$ python -q
>>> import numpy as np
>>> from numpy import linalg as LA
>>> np.set_printoptions(suppress=True, linewidth=140)
>>> tidy = lambda a: np.round(a, 2) + 0
>>> J = np.array([[1.0, 2.0, 0.0], [5.0, 4.0, 0.0], [0.0, 0.0, 0.0]])
>>> np.unravel_index(np.abs(J).argmax(), J.shape)
(np.int64(1), np.int64(0))
>>> tidy(LA.norm(J, 2) / LA.norm(J))
np.float64(0.99)
>>> LA.cond(J) > 100
np.True_
>>> (J + J.T) / 2
array([[1. , 3.5, 0. ],
       [3.5, 4. , 0. ],
       [0. , 0. , 0. ]])
>>> np.allclose(J @ J.T, J.T @ J)
False
>>> tidy(LA.matrix_power(J, 2))
array([[11., 10.,  0.],
       [25., 26.,  0.],
       [ 0.,  0.,  0.]])
>>> def softmax(z):
...     e = np.exp(z - z.max(axis=-1, keepdims=True))
...     return e / e.sum(axis=-1, keepdims=True)
... 
>>> tidy(softmax(J).sum(axis=1))
array([1., 1., 1.])
>>> scores = J @ J.T / np.sqrt(3)
>>> softmax(scores)[2] @ J
array([2., 2., 0.])
>>> data = np.load("case14.npy")
>>> data
array([[ 0.15, -0.19,  0.11, -0.26],
       [-3.09,  4.35, -5.11,  0.35],
       [ 1.44, -2.27,  2.42,  0.1 ],
       [-2.08,  2.71, -2.49, -0.05],
       [-3.82,  4.22, -4.33, -0.19],
       [-1.76,  2.72, -2.4 ,  0.58],
       [-1.94,  2.64, -2.47, -0.18],
       [ 1.09, -2.55,  2.42, -0.13],
       [-0.97,  1.09, -1.49, -0.23],
       [-1.21,  2.79, -3.27,  0.04]])
>>> idx = data[:, 3] > np.median(data[:, 3])
>>> r0 = data[idx].mean(axis=0) - data[~idx].mean(axis=0)
>>> (((data - data.mean(axis=0)) @ r0 > 0) == idx).mean()
np.float64(0.7)
>>> idx.astype(int)
array([0, 1, 1, 1, 0, 1, 0, 0, 0, 1])
>>> tidy(r0)
array([-0.24,  1.02, -1.02,  0.4 ])
>>> d = LA.norm(data[:, None] - data[None], axis=-1)
>>> d.mean(axis=1).argmax()
np.int64(7)
>>> d.shape
(10, 10)
>>> d[6].round(6).argsort(kind="stable")[:4]
array([6, 3, 5, 9])
>>> np.flatnonzero(d[6] < d.mean() / 2)
array([3, 5, 6, 8, 9])
>>> rng = np.random.default_rng(39140)
>>> idx = rng.permutation(3)
>>> idx
array([0, 1, 2])
>>> A2 = J[idx][:, idx]
>>> np.trace(A2)
np.float64(5.0)
>>> A2
array([[1., 2., 0.],
       [5., 4., 0.],
       [0., 0., 0.]])
>>> np.diag(A2)
array([1., 4., 0.])
>>> A2 = np.c_[data[:, :2] @ np.array([[-1, -4], [-3, 5]]), np.array([0, -2, 1, -2, 1, 2, 2, 2, 0, 0])]
>>> tidy(A2)
array([[  0.42,  -1.55,   0.  ],
       [ -9.96,  34.11,  -2.  ],
       [  5.37, -17.11,   1.  ],
       [ -6.05,  21.87,  -2.  ],
       [ -8.84,  36.38,   1.  ],
       [ -6.4 ,  20.64,   2.  ],
       [ -5.98,  20.96,   2.  ],
       [  6.56, -17.11,   2.  ],
       [ -2.3 ,   9.33,   0.  ],
       [ -7.16,  18.79,   0.  ]])
>>> LA.matrix_rank(A2)
np.int64(3)
>>> tidy(LA.lstsq(data, A2[:, 0])[0])
array([-1., -3.,  0.,  0.])
>>> tidy(LA.norm(LA.qr(data)[0].T @ A2, axis=0) ** 2 / ((A2 ** 2).sum(axis=0) + 1e-12))
array([1. , 1. , 0.2])
>>> LA.matrix_rank(np.c_[data, A2])
np.int64(5)
>>> basis = A2[[5, 4]].astype(float)
>>> for _ in range(4):
...     idx = LA.norm(A2[:, None] - basis, axis=-1).argmin(axis=1)
...     basis = np.array([A2[idx == j].mean(axis=0) for j in range(2)])
... 
>>> idx
array([0, 1, 0, 1, 1, 1, 1, 0, 0, 1])
>>> tidy(basis)
array([[ 2.51, -6.61,  0.75],
       [-7.4 , 25.46,  0.17]])
>>> np.abs(basis[1] - basis[0]).argmax()
np.int64(1)
>>> m1 = np.load("data.npy")
>>> m1
array([[0, 1, 0, 1],
       [1, 0, 1, 0],
       [0, 1, 0, 1],
       [1, 0, 1, 0]])
>>> P = np.triu(np.array([[-3, -2, 2, 1], [-2, 1, -2, 0], [-2, -2, -1, 0], [-1, 3, -3, 2]]), 1) + np.eye(4)
>>> A2 = P @ m1 @ LA.inv(P)
>>> LA.matrix_rank(A2)
np.int64(2)
>>> P @ m1 - m1 @ P
array([[-1.,  2.,  1.,  2.],
       [ 0.,  0., -2., -3.],
       [ 0.,  0.,  2.,  0.],
       [ 0.,  2., -2., -1.]])
>>> tidy(np.poly(A2))
array([ 1.,  0., -4.,  0.,  0.])
>>> tidy(LA.det(A2))
np.float64(0.0)
>>> K = (rng.random((3, 3)) < 0.3) + np.eye(3)
>>> K /= K.sum(axis=1, keepdims=True)
>>> tidy(K)
array([[0.67, 0.  , 0.33],
       [0.  , 1.  , 0.  ],
       [0.  , 0.  , 1.  ]])
>>> A2 = np.array([[-2, 0], [-1, -1]])
>>> basis = np.kron(A2, K)
>>> tidy(LA.norm(basis, 2)), tidy(LA.norm(A2, 2) * LA.norm(K, 2))
(np.float64(2.48), np.float64(2.48))
>>> LA.matrix_rank(basis)
np.int64(6)
>>> w, vecs = LA.eig(K)
>>> tidy(w)
array([0.67, 1.  , 1.  ])
>>> K @ np.ones(3)
array([1., 1., 1.])
>>> tidy(LA.matrix_power(K, 100))
array([[0., 0., 1.],
       [0., 1., 0.],
       [0., 0., 1.]])
>>> tidy(np.sort(np.abs(LA.eigvals(K)))[::-1])
array([1.  , 1.  , 0.67])
>>> tidy(LA.matrix_power(K, 2))
array([[0.44, 0.  , 0.56],
       [0.  , 1.  , 0.  ],
       [0.  , 0.  , 1.  ]])
>>> p = np.eye(3)[2]
>>> for _ in range(4):
...     p = p @ K
...     print(p.round(2))
... 
[0. 0. 1.]
[0. 0. 1.]
[0. 0. 1.]
[0. 0. 1.]
>>> r0 = np.array([0, 0])
>>> np.array([np.convolve(row, r0, "same") for row in K])
array([[0., 0., 0.],
       [0., 0., 0.],
       [0., 0., 0.]])
>>> tidy(np.cross(K[1, :3], K[0, :3]))
array([ 0.33,  0.  , -0.67])
>>> np.convolve(K[1], r0)
array([0., 0., 0., 0.])
>>> tidy(np.correlate(K[1], K[0], "full"))
array([0.  , 0.33, 0.  , 0.67, 0.  ])
>>> np.polyval(r0, K[1])
array([0., 0., 0.])
>>> tidy((K + K.T) / 2)
array([[0.67, 0.  , 0.17],
       [0.  , 1.  , 0.  ],
       [0.17, 0.  , 1.  ]])
>>> np.allclose(K, K.T)
False
>>> tidy(np.abs(LA.eigvals(K)).max())
np.float64(1.0)
>>> np.allclose(K @ K.T, K.T @ K)
False
>>> tidy((K - K.T) / 2)
array([[ 0.  ,  0.  ,  0.17],
       [ 0.  ,  0.  ,  0.  ],
       [-0.17,  0.  ,  0.  ]])
>>> tidy(LA.det(K))
np.float64(0.67)
>>> tidy(np.trace(K))
np.float64(2.67)
>>> tidy(LA.matrix_power(K, 3))
array([[0.3, 0. , 0.7],
       [0. , 1. , 0. ],
       [0. , 0. , 1. ]])
>>> W0 = np.load("m.npy")
>>> W0
array([[  0.58,   0.32, -45.55,  -0.2 ],
       [  2.67,  -1.  ,  12.03,  -0.13],
       [  3.17,   0.22,   3.63,   0.08],
       [ -8.83,  -1.14,  -0.93,   0.39],
       [ -3.75,  -0.67,  30.21,   0.17],
       [ -8.61,   1.13,   5.8 ,   0.02],
       [  7.36,   0.38,  -0.65,   0.18],
       [ -0.67,   1.29,  -7.14,   0.04],
       [  1.13,  -0.18, -28.24,  -0.03],
       [  0.53,  -0.5 , -23.11,   0.13],
       [  3.09,  -0.86, -24.35,   0.06],
       [ -2.29,  -0.13,  -1.42,   0.37],
       [  5.08,   0.38,   1.3 ,   0.19],
       [ -3.49,   0.46, -27.39,  -0.38],
       [  1.16,   0.65,  43.18,   0.13],
       [  2.76,   0.49,  10.07,   0.35],
       [  7.87,  -0.81,   0.07,  -0.05],
       [ -2.16,  -1.31,   3.75,  -0.15],
       [  0.23,   0.57,  -7.19,   0.1 ],
       [  0.73,  -0.3 , -44.9 ,   0.05],
       [ -1.74,  -0.62,  36.9 ,  -0.02],
       [ -0.95,   0.28, -15.27,  -0.11],
       [ -7.68,  -0.56, -30.2 ,  -0.14],
       [ -2.95,  -0.5 , -21.6 ,  -0.14],
       [ -2.76,   0.05,  11.53,  -0.42],
       [  4.54,   0.08,  -2.3 ,   0.04],
       [ -0.95,   0.65,  -7.09,  -0.08]])
>>> P = W0 @ LA.solve(W0.T @ W0, W0.T)
>>> LA.matrix_rank(np.eye(27) - P)
np.int64(23)
>>> tidy(P @ W0[:, 3])
array([-0.2 , -0.13,  0.08,  0.39,  0.17,  0.02,  0.18,  0.04, -0.03,  0.13,  0.06,  0.37,  0.19, -0.38,  0.13,  0.35, -0.05, -0.15,  0.1 ,
        0.05, -0.02, -0.11, -0.14, -0.14, -0.42,  0.04, -0.08])
>>> tidy(np.diag(P))
array([0.18, 0.15, 0.03, 0.45, 0.15, 0.29, 0.14, 0.15, 0.07, 0.09, 0.14, 0.17, 0.09, 0.2 , 0.17, 0.14, 0.21, 0.17, 0.05, 0.18, 0.15, 0.03,
       0.21, 0.08, 0.22, 0.05, 0.05])
>>> np.allclose(P @ P, P)
True
